$ python -q
>>> import numpy as np
>>> from numpy import linalg as LA
>>> np.set_printoptions(suppress=True, linewidth=140)
>>> X = np.load("case6.npy")
>>> X
array([[  2.31,  18.93,  -4.44,  -4.08],
       [ 10.16,   6.36,   5.47,  15.05],
       [ 15.58,   9.21,  -6.57,   5.41],
       [ -5.31,  -0.44,  -2.77, -19.08],
       [ -0.35,  12.24, -10.86,  11.5 ],
       [  8.04,  -7.29,  -0.56, -16.79],
       [  4.75,   6.55,  14.21,  11.51],
       [ -9.69,  14.81,  -9.31,  -0.29],
       [-18.82,   1.53,  -6.16,  -2.39],
       [ -2.53,  18.7 ,  -3.78,   5.43],
       [-15.68,  11.4 ,   0.44,   4.91],
       [  0.39,  -1.95, -10.46,  16.93],
       [ -6.32,  -6.51,  -7.78, -16.04],
       [ -0.93,   3.97,  -9.63,  17.05],
       [ 15.22,   6.54,  -9.88,   5.28],
       [ 12.54,  14.33,   5.83,  -1.85],
       [ -0.67, -16.37,  -5.46,  10.08],
       [ 18.25,   7.5 ,   1.14,   3.04],
       [  2.41,   0.94, -12.49, -15.41],
       [  5.54,   0.86, -16.62,   9.61],
       [  2.12,   6.5 , -17.33,   7.29],
       [  9.28,  -7.8 ,  -5.75, -14.83],
       [  2.98,   2.26, -15.72,  11.79],
       [  5.14,  13.84,  10.81,   8.08],
       [-11.59,   1.4 ,   2.02, -16.11],
       [-17.12,   3.22,   0.76,   9.79],
       [  5.93,  -8.  ,  16.8 ,   4.3 ],
       [ 18.58,  -3.71,  -2.75,  -5.79],
       [ -3.18,  10.07,  14.38,   9.04],
       [-10.7 ,   5.49,  15.82,  -2.21],
       [  4.39, -12.2 ,  -7.42,  13.3 ],
       [  9.97, -15.37,   8.02,  -0.41],
       [  7.19,   7.73, -16.39,  -4.46],
       [  8.26,  10.32, -12.52,  -8.29],
       [  4.77,   2.69, -19.23,   0.45],
       [ -5.36,   5.9 ,   1.43,  18.29],
       [ -8.35,   7.92,  15.75,   4.41],
       [-12.13,  -4.89, -14.54,   4.19]])
>>> Xc = X - X.mean(axis=0)
>>> U, sv, VT = LA.svd(Xc, full_matrices=False)
>>> np.round(sv ** 2 / (sv ** 2).sum(), 2)
array([0.31, 0.27, 0.24, 0.18])
>>> np.round(VT[0] * np.sign(VT[0, np.abs(VT[0]).argmax()]), 2)
array([-0.24,  0.34,  0.55,  0.73])
>>> np.round(Xc.mean(axis=0), 2) + 0
array([0., 0., 0., 0.])
>>> LA.matrix_rank(Xc)
np.int64(4)
>>> np.abs(VT[0]).argmax()
np.int64(3)
>>> sv.round(2)
array([66.45, 61.83, 58.05, 51.01])
>>> (np.sign(U[:, 0]) == np.sign(U[0, 0])).astype(int)
array([1, 0, 1, 1, 0, 1, 0, 0, 1, 0, 0, 0, 1, 0, 1, 0, 1, 0, 1, 1, 1, 1, 1, 0, 1, 0, 0, 1, 0, 0, 1, 1, 1, 1, 1, 0, 0, 1])
>>> np.searchsorted(np.cumsum(sv ** 2) / (sv ** 2).sum(), 0.9) + 1
np.int64(4)
>>> Xc = (X - X.mean(axis=0)) / X.std(axis=0)
>>> np.round(Xc.std(axis=0), 2)
array([1., 1., 1., 1.])
>>> np.argwhere(np.abs(Xc) > 2)
array([[ 3,  3],
       [ 8,  0],
       [16,  1],
       [31,  1]])
>>> beta = LA.lstsq(np.delete(Xc, 2, axis=1), Xc[:, 2])[0]
>>> np.abs(beta).argmax()
np.int64(0)
>>> C = X[[34, 32]].astype(float)
>>> for _ in range(3):
...     idx = LA.norm(X[:, None] - C, axis=-1).argmin(axis=1)
...     C = np.array([X[idx == j].mean(axis=0) for j in range(2)])
... 
>>> idx
array([1, 1, 1, 1, 0, 1, 1, 0, 0, 1, 0, 0, 1, 0, 1, 1, 0, 1, 1, 0, 0, 1, 0, 1, 1, 0, 1, 1, 1, 1, 0, 1, 1, 1, 0, 0, 1, 0])
>>> np.round(C[1] - C[0], 2)
array([  8.63,   2.21,  10.41, -11.17])
>>> C.round(2)
array([[-4.04,  2.  , -9.34,  8.83],
       [ 4.59,  4.2 ,  1.07, -2.34]])
>>> C2 = np.cov(X, rowvar=False)
>>> np.round(LA.eigvalsh(C2)[::-1], 2)
array([119.33, 103.34,  91.08,  70.33])
>>> np.argwhere(np.triu(np.abs(np.corrcoef(X.T)) > 0.8, 1))
array([], shape=(0, 2), dtype=int64)
>>> rng = np.random.default_rng(90077)
>>> M = np.eye(9, dtype=int)[rng.permutation(9)]
>>> M
array([[0, 1, 0, 0, 0, 0, 0, 0, 0],
       [0, 0, 0, 0, 0, 0, 1, 0, 0],
       [1, 0, 0, 0, 0, 0, 0, 0, 0],
       [0, 0, 0, 0, 0, 0, 0, 1, 0],
       [0, 0, 0, 0, 0, 0, 0, 0, 1],
       [0, 0, 0, 0, 0, 1, 0, 0, 0],
       [0, 0, 0, 0, 1, 0, 0, 0, 0],
       [0, 0, 0, 1, 0, 0, 0, 0, 0],
       [0, 0, 1, 0, 0, 0, 0, 0, 0]])
>>> vec = np.array([1, -1, -1, -1, 0, -1, -2, 2, 1])
>>> target = M @ vec
>>> beta, lr = np.zeros(9), 1 / LA.norm(M, 2) ** 2
>>> for i in range(10):
...     beta -= lr * M.T @ (M @ beta - target)
...     if i % 2 == 0: print(i, round(LA.norm(M @ beta - target), 2))
... 
0 0.0
2 0.0
4 0.0
6 0.0
8 0.0
>>> round(float(LA.cond(M)), 2)
1.0
>>> np.round(LA.norm(M, axis=0), 2)
array([1., 1., 1., 1., 1., 1., 1., 1., 1.])
>>> M.T @ M
array([[1, 0, 0, 0, 0, 0, 0, 0, 0],
       [0, 1, 0, 0, 0, 0, 0, 0, 0],
       [0, 0, 1, 0, 0, 0, 0, 0, 0],
       [0, 0, 0, 1, 0, 0, 0, 0, 0],
       [0, 0, 0, 0, 1, 0, 0, 0, 0],
       [0, 0, 0, 0, 0, 1, 0, 0, 0],
       [0, 0, 0, 0, 0, 0, 1, 0, 0],
       [0, 0, 0, 0, 0, 0, 0, 1, 0],
       [0, 0, 0, 0, 0, 0, 0, 0, 1]])
>>> np.round(LA.svd(M, compute_uv=False), 2)
array([1., 1., 1., 1., 1., 1., 1., 1., 1.])
>>> M[:, 3] @ M[:, 5]
np.int64(0)
>>> M @ M.T
array([[1, 0, 0, 0, 0, 0, 0, 0, 0],
       [0, 1, 0, 0, 0, 0, 0, 0, 0],
       [0, 0, 1, 0, 0, 0, 0, 0, 0],
       [0, 0, 0, 1, 0, 0, 0, 0, 0],
       [0, 0, 0, 0, 1, 0, 0, 0, 0],
       [0, 0, 0, 0, 0, 1, 0, 0, 0],
       [0, 0, 0, 0, 0, 0, 1, 0, 0],
       [0, 0, 0, 0, 0, 0, 0, 1, 0],
       [0, 0, 0, 0, 0, 0, 0, 0, 1]])
>>> LA.matrix_power(M, 100)
array([[0, 0, 0, 0, 0, 0, 0, 0, 1],
       [0, 0, 1, 0, 0, 0, 0, 0, 0],
       [0, 0, 0, 0, 1, 0, 0, 0, 0],
       [0, 0, 0, 1, 0, 0, 0, 0, 0],
       [0, 1, 0, 0, 0, 0, 0, 0, 0],
       [0, 0, 0, 0, 0, 1, 0, 0, 0],
       [1, 0, 0, 0, 0, 0, 0, 0, 0],
       [0, 0, 0, 0, 0, 0, 0, 1, 0],
       [0, 0, 0, 0, 0, 0, 1, 0, 0]])
>>> LA.matrix_power(M, 2)
array([[0, 0, 0, 0, 0, 0, 1, 0, 0],
       [0, 0, 0, 0, 1, 0, 0, 0, 0],
       [0, 1, 0, 0, 0, 0, 0, 0, 0],
       [0, 0, 0, 1, 0, 0, 0, 0, 0],
       [0, 0, 1, 0, 0, 0, 0, 0, 0],
       [0, 0, 0, 0, 0, 1, 0, 0, 0],
       [0, 0, 0, 0, 0, 0, 0, 0, 1],
       [0, 0, 0, 0, 0, 0, 0, 1, 0],
       [1, 0, 0, 0, 0, 0, 0, 0, 0]])
>>> np.round(np.sort(np.abs(LA.eigvals(M)))[::-1], 2)
array([1., 1., 1., 1., 1., 1., 1., 1., 1.])
>>> M @ np.ones(9)
array([1., 1., 1., 1., 1., 1., 1., 1., 1.])
>>> p = np.eye(9)[2]
>>> for _ in range(4):
...     p = p @ M
...     print(p.round(2))
... 
[1. 0. 0. 0. 0. 0. 0. 0. 0.]
[0. 1. 0. 0. 0. 0. 0. 0. 0.]
[0. 0. 0. 0. 0. 0. 1. 0. 0.]
[0. 0. 0. 0. 1. 0. 0. 0. 0.]
>>> np.flatnonzero(LA.matrix_power((M != 0) + (M.T != 0) + np.eye(9), 9)[7])
array([3, 7])
>>> (LA.matrix_power((M != 0) + (M.T != 0) + np.eye(9), 9) > 0).astype(int)
array([[1, 1, 1, 0, 1, 0, 1, 0, 1],
       [1, 1, 1, 0, 1, 0, 1, 0, 1],
       [1, 1, 1, 0, 1, 0, 1, 0, 1],
       [0, 0, 0, 1, 0, 0, 0, 1, 0],
       [1, 1, 1, 0, 1, 0, 1, 0, 1],
       [0, 0, 0, 0, 0, 1, 0, 0, 0],
       [1, 1, 1, 0, 1, 0, 1, 0, 1],
       [0, 0, 0, 1, 0, 0, 0, 1, 0],
       [1, 1, 1, 0, 1, 0, 1, 0, 1]])
>>> W0 = np.loadtxt("a.csv", delimiter=",")
>>> W0
array([[ 0.,  1.,  0., -2.,  1.,  1.,  1., -2., -1.,  0.],
       [ 1.,  0., -1.,  2.,  0., -1., -2.,  1.,  2.,  2.],
       [-2.,  2., -1., -2.,  2.,  2.,  2., -2., -2., -1.],
       [ 2.,  0.,  0., -1.,  2., -1., -1.,  1.,  1.,  0.],
       [-1.,  1.,  0.,  0., -2.,  0.,  0.,  2., -1., -1.],
       [ 2.,  0.,  2.,  2., -2.,  0.,  1., -2., -1., -1.],
       [ 2.,  2., -2.,  0.,  0.,  0.,  1.,  2.,  1.,  1.],
       [ 2., -1.,  1.,  1., -1.,  0.,  0., -1.,  1., -2.],
       [ 0., -1., -2.,  0.,  2.,  2., -2.,  1.,  2., -2.],
       [-1., -1., -1.,  0., -1.,  0., -2.,  1., -2.,  0.],
       [ 4.,  1., -4.,  6.,  1., -3., -7.,  2.,  7.,  8.]])
>>> vec = np.array([-2, 1, 1, 1, 0, -1, -2, 1, 1, -1])
>>> target = W0 @ vec
>>> beta, lr = np.zeros(10), 1 / LA.norm(W0, 2) ** 2
>>> for i in range(25):
...     beta -= lr * W0.T @ (W0 @ beta - target)
...     if i % 5 == 0: print(i, round(LA.norm(W0 @ beta - target), 2))
... 
0 10.47
5 7.19
10 5.45
15 4.55
20 4.07
>>> beta.round(2)
array([-0.93, -0.56, -0.07,  0.6 , -0.37, -0.25, -1.24,  0.97,  0.39, -0.08])
>>> Q, evecs = LA.qr(W0[:, :4])[0], LA.qr(W0[:, 4:])[0]
>>> sv = LA.svd(Q.T @ evecs, compute_uv=False)
>>> sv.round(2)
array([0.99, 0.97, 0.82, 0.67])
>>> round(float(LA.norm(Q @ Q.T - evecs @ evecs.T, 2)), 2)
1.0
>>> vec = np.array([0, -1, 2, 0, -2, 0, -1, 0, 2, 1])
>>> h = np.maximum(W0 @ vec, 0)
>>> np.maximum(W0 @ (3 * vec), 0)
array([ 0., 18.,  0.,  0.,  0., 12.,  0., 15.,  0.,  0., 54.])
>>> h
array([ 0.,  6.,  0.,  0.,  0.,  4.,  0.,  5.,  0.,  0., 18.])
>>> np.flatnonzero(h > 1e-9)
array([ 1,  5,  7, 10])
>>> vec = np.array([1, 0, -3, 0, -3, -1, -3, 1, 3, 2])
>>> target = W0 @ vec
>>> target
array([-12.,  22., -23.,   4.,   2.,  -8.,  12.,   0.,   7.,   6.,  76.])
>>> target = target + 0.1 * rng.normal(size=11)
>>> target.round(2)
array([-11.96,  22.06, -23.  ,   3.79,   2.04,  -8.07,  11.98,  -0.11,   6.88,   6.01,  75.86])
>>> beta, *_ = LA.lstsq(W0, target)
>>> beta.round(2)
array([ 0.96, -0.03, -3.  , -0.03, -3.05, -0.95, -2.97,  1.  ,  3.02,  2.06])
>>> np.round(W0.T @ (target - W0 @ beta), 2) + 0
array([0., 0., 0., 0., 0., 0., 0., 0., 0., 0.])
>>> round(float(LA.norm(target - W0 @ beta)), 2)
0.1
